% ipython --no-banner

In [1]: import numpy as np

In [2]: from numpy import linalg as LA

In [3]: np.set_printoptions(suppress=True, linewidth=140)

In [4]: data = np.diag(5 * np.array([-1, 2, 1, 0, 1, -1, -2, -2, 0, -2, 2])) + np.array([[2, 2, 2, 0, 1, 0, 0, 1, 1, 0, 2],
   ...:     [1, 1, 2, 1, 0, 2, 1, 1, 2, 0, 1],
   ...:     [0, 0, 2, 2, 1, 1, 0, 1, 2, 1, 1],
   ...:     [0, 2, 1, 1, 0, 0, 1, 0, 0, 2, 1],
   ...:     [0, 1, 1, 2, 2, 1, 2, 1, 2, 2, 0],
   ...:     [1, 2, 1, 1, 2, 1, 0, 2, 0, 1, 1],
   ...:     [2, 0, 1, 0, 1, 0, 1, 2, 2, 0, 1],
   ...:     [0, 1, 1, 2, 2, 0, 1, 1, 0, 1, 2],
   ...:     [0, 2, 0, 2, 2, 2, 1, 1, 0, 0, 2],
   ...:     [0, 2, 1, 1, 1, 1, 2, 1, 1, 2, 2],
   ...:     [1, 0, 1, 2, 1, 1, 0, 1, 1, 0, 1]])

In [5]: data
Out[5]: 
array([[-3,  2,  2,  0,  1,  0,  0,  1,  1,  0,  2],
       [ 1, 11,  2,  1,  0,  2,  1,  1,  2,  0,  1],
       [ 0,  0,  7,  2,  1,  1,  0,  1,  2,  1,  1],
       [ 0,  2,  1,  1,  0,  0,  1,  0,  0,  2,  1],
       [ 0,  1,  1,  2,  7,  1,  2,  1,  2,  2,  0],
       [ 1,  2,  1,  1,  2, -4,  0,  2,  0,  1,  1],
       [ 2,  0,  1,  0,  1,  0, -9,  2,  2,  0,  1],
       [ 0,  1,  1,  2,  2,  0,  1, -9,  0,  1,  2],
       [ 0,  2,  0,  2,  2,  2,  1,  1,  0,  0,  2],
       [ 0,  2,  1,  1,  1,  1,  2,  1,  1, -8,  2],
       [ 1,  0,  1,  2,  1,  1,  0,  1,  1,  0, 11]])

In [6]: f, g = data[10], data[9]

In [7]: f @ g
Out[7]: np.int64(29)

In [8]: f @ f
Out[8]: np.int64(131)

In [9]: pr = (f @ g) / (f @ f) * f

In [10]: np.round(LA.norm(f + g) ** 2 + LA.norm(f - g) ** 2, 1)
Out[10]: np.float64(426.0)

In [11]: pr.round(1)
Out[11]: array([0.2, 0. , 0.2, 0.4, 0.2, 0.2, 0. , 0.2, 0.2, 0. , 2.4])

In [12]: round(float((g - pr) @ f), 1)
Out[12]: -0.0

In [13]: np.outer(f, g)
Out[13]: 
array([[  0,   2,   1,   1,   1,   1,   2,   1,   1,  -8,   2],
       [  0,   0,   0,   0,   0,   0,   0,   0,   0,   0,   0],
       [  0,   2,   1,   1,   1,   1,   2,   1,   1,  -8,   2],
       [  0,   4,   2,   2,   2,   2,   4,   2,   2, -16,   4],
       [  0,   2,   1,   1,   1,   1,   2,   1,   1,  -8,   2],
       [  0,   2,   1,   1,   1,   1,   2,   1,   1,  -8,   2],
       [  0,   0,   0,   0,   0,   0,   0,   0,   0,   0,   0],
       [  0,   2,   1,   1,   1,   1,   2,   1,   1,  -8,   2],
       [  0,   2,   1,   1,   1,   1,   2,   1,   1,  -8,   2],
       [  0,   0,   0,   0,   0,   0,   0,   0,   0,   0,   0],
       [  0,  22,  11,  11,  11,  11,  22,  11,  11, -88,  22]])

In [14]: np.diff(data, axis=0)
Out[14]: 
array([[  4,   9,   0,   1,  -1,   2,   1,   0,   1,   0,  -1],
       [ -1, -11,   5,   1,   1,  -1,  -1,   0,   0,   1,   0],
       [  0,   2,  -6,  -1,  -1,  -1,   1,  -1,  -2,   1,   0],
       [  0,  -1,   0,   1,   7,   1,   1,   1,   2,   0,  -1],
       [  1,   1,   0,  -1,  -5,  -5,  -2,   1,  -2,  -1,   1],
       [  1,  -2,   0,  -1,  -1,   4,  -9,   0,   2,  -1,   0],
       [ -2,   1,   0,   2,   1,   0,  10, -11,  -2,   1,   1],
       [  0,   1,  -1,   0,   0,   2,   0,  10,   0,  -1,   0],
       [  0,   0,   1,  -1,  -1,  -1,   1,   0,   1,  -8,   0],
       [  1,  -2,   0,   1,   0,   0,  -2,   0,   0,   8,   9]])

In [15]: data.sum(axis=1)
Out[15]: array([ 6, 22, 16,  8, 19,  7,  0,  1, 12,  4, 19])

In [16]: np.abs(data).max()
Out[16]: np.int64(11)

In [17]: np.unravel_index(np.abs(data).argmax(), data.shape)
Out[17]: (np.int64(1), np.int64(1))

In [18]: data.shape
Out[18]: (11, 11)

In [19]: LA.matrix_rank(data)
Out[19]: np.int64(11)

In [20]: np.round(LA.svd(data, compute_uv=False), 1)
Out[20]: array([15.4, 11.2, 10.8,  9.6,  8.2,  7.1,  6.3,  4.7,  3.4,  1.5,  0.2])

In [21]: data - data[0]
Out[21]: 
array([[  0,   0,   0,   0,   0,   0,   0,   0,   0,   0,   0],
       [  4,   9,   0,   1,  -1,   2,   1,   0,   1,   0,  -1],
       [  3,  -2,   5,   2,   0,   1,   0,   0,   1,   1,  -1],
       [  3,   0,  -1,   1,  -1,   0,   1,  -1,  -1,   2,  -1],
       [  3,  -1,  -1,   2,   6,   1,   2,   0,   1,   2,  -2],
       [  4,   0,  -1,   1,   1,  -4,   0,   1,  -1,   1,  -1],
       [  5,  -2,  -1,   0,   0,   0,  -9,   1,   1,   0,  -1],
       [  3,  -1,  -1,   2,   1,   0,   1, -10,  -1,   1,   0],
       [  3,   0,  -2,   2,   1,   2,   1,   0,  -1,   0,   0],
       [  3,   0,  -1,   1,   0,   1,   2,   0,   0,  -8,   0],
       [  4,  -2,  -1,   2,   0,   1,   0,   0,   0,   0,   9]])

In [22]: round(LA.norm(data), 1)
Out[22]: np.float64(27.7)

In [23]: np.round(data.mean(axis=0), 1)
Out[23]: array([ 0.2,  2.1,  1.6,  1.3,  1.6,  0.4, -0.1,  0.2,  1. , -0.1,  2.2])

In [24]: np.count_nonzero(data)
Out[24]: np.int64(88)
